$ python -q
>>> import numpy as np
>>> np.set_printoptions(precision=3, suppress=True, linewidth=140)
>>> def rnd(a):
...     return np.round(a, 3) + 0
... 
>>> K = np.loadtxt("layer15.csv", delimiter=",")
>>> K
array([[-1.,  0.,  1.,  2.],
       [ 3.,  4.,  5.,  6.],
       [ 7.,  8.,  9., 10.],
       [11., 12., 13., 14.],
       [15., 16., 17., 18.],
       [19., 20., 21., 22.]])
>>> np.linalg.lstsq(K[:-1].T, K[-1])[2]
np.int32(2)
>>> rnd(K @ np.linalg.pinv(K) @ K)
array([[-1.,  0.,  1.,  2.],
       [ 3.,  4.,  5.,  6.],
       [ 7.,  8.,  9., 10.],
       [11., 12., 13., 14.],
       [15., 16., 17., 18.],
       [19., 20., 21., 22.]])
>>> np.abs(np.diag(np.linalg.qr(K)[1])) > 1e-9
array([ True,  True, False, False])
>>> rnd(np.trace(np.linalg.pinv(K) @ K))
np.float64(2.0)
>>> u = np.array([-8, 8])
>>> np.polyval(u, K[0])
array([16.,  8.,  0., -8.])
>>> np.array([np.convolve(row, u, "same") for row in K])
array([[   8.,   -8.,   -8.,   -8.],
       [ -24.,   -8.,   -8.,   -8.],
       [ -56.,   -8.,   -8.,   -8.],
       [ -88.,   -8.,   -8.,   -8.],
       [-120.,   -8.,   -8.,   -8.],
       [-152.,   -8.,   -8.,   -8.]])
>>> t3 = np.stack([K, -3 * K, K[::-1]])
>>> np.linalg.matrix_rank(t3)
array([2, 2, 2])
>>> t3.shape
(3, 6, 4)
>>> np.linalg.matrix_rank(t3.reshape(3, -1))
np.int64(2)
>>> rnd(np.linalg.norm(K[4], 1)), rnd(np.linalg.norm(K[4], np.inf))
(np.float64(66.0), np.float64(18.0))
>>> rnd(np.linalg.norm(K, 2))
np.float64(61.54)
>>> rnd(np.linalg.norm(K[4] - K[2]))
np.float64(16.0)
>>> rnd(np.linalg.norm(K) ** 2 / np.linalg.norm(K, 2) ** 2)
np.float64(1.002)
>>> np.linalg.norm(K, axis=1).argmax()
np.int64(5)
>>> rnd(np.linalg.norm(K, 1)), rnd(np.linalg.norm(K, np.inf))
(np.float64(72.0), np.float64(82.0))
>>> K[4] @ K[2]
np.float64(566.0)
>>> E = np.cumsum(np.array([[-2, -1, 2],
...     [-2, 1, -2],
...     [2, 1, -3],
...     [-2, -1, 0],
...     [-3, 0, 3],
...     [1, 1, -1],
...     [3, 1, 3],
...     [0, -1, 3],
...     [1, 0, 3],
...     [1, -3, 0],
...     [-1, -1, -1]]), axis=0)
>>> E
array([[-2, -1,  2],
       [-4,  0,  0],
       [-2,  1, -3],
       [-4,  0, -3],
       [-7,  0,  0],
       [-6,  1, -1],
       [-3,  2,  2],
       [-3,  1,  5],
       [-2,  1,  8],
       [-1, -2,  8],
       [-2, -3,  7]])
>>> Ac = E - E.mean(axis=0)
>>> vecs = np.linalg.svd(Ac)[2][:2]
>>> M2 = Ac - Ac @ vecs.T @ vecs
>>> rnd(np.linalg.norm(M2) / np.linalg.norm(Ac))
np.float64(0.273)
>>> rnd(np.cov(Ac @ vecs.T, rowvar=False))
array([[18.891,  0.   ],
       [ 0.   ,  2.243]])
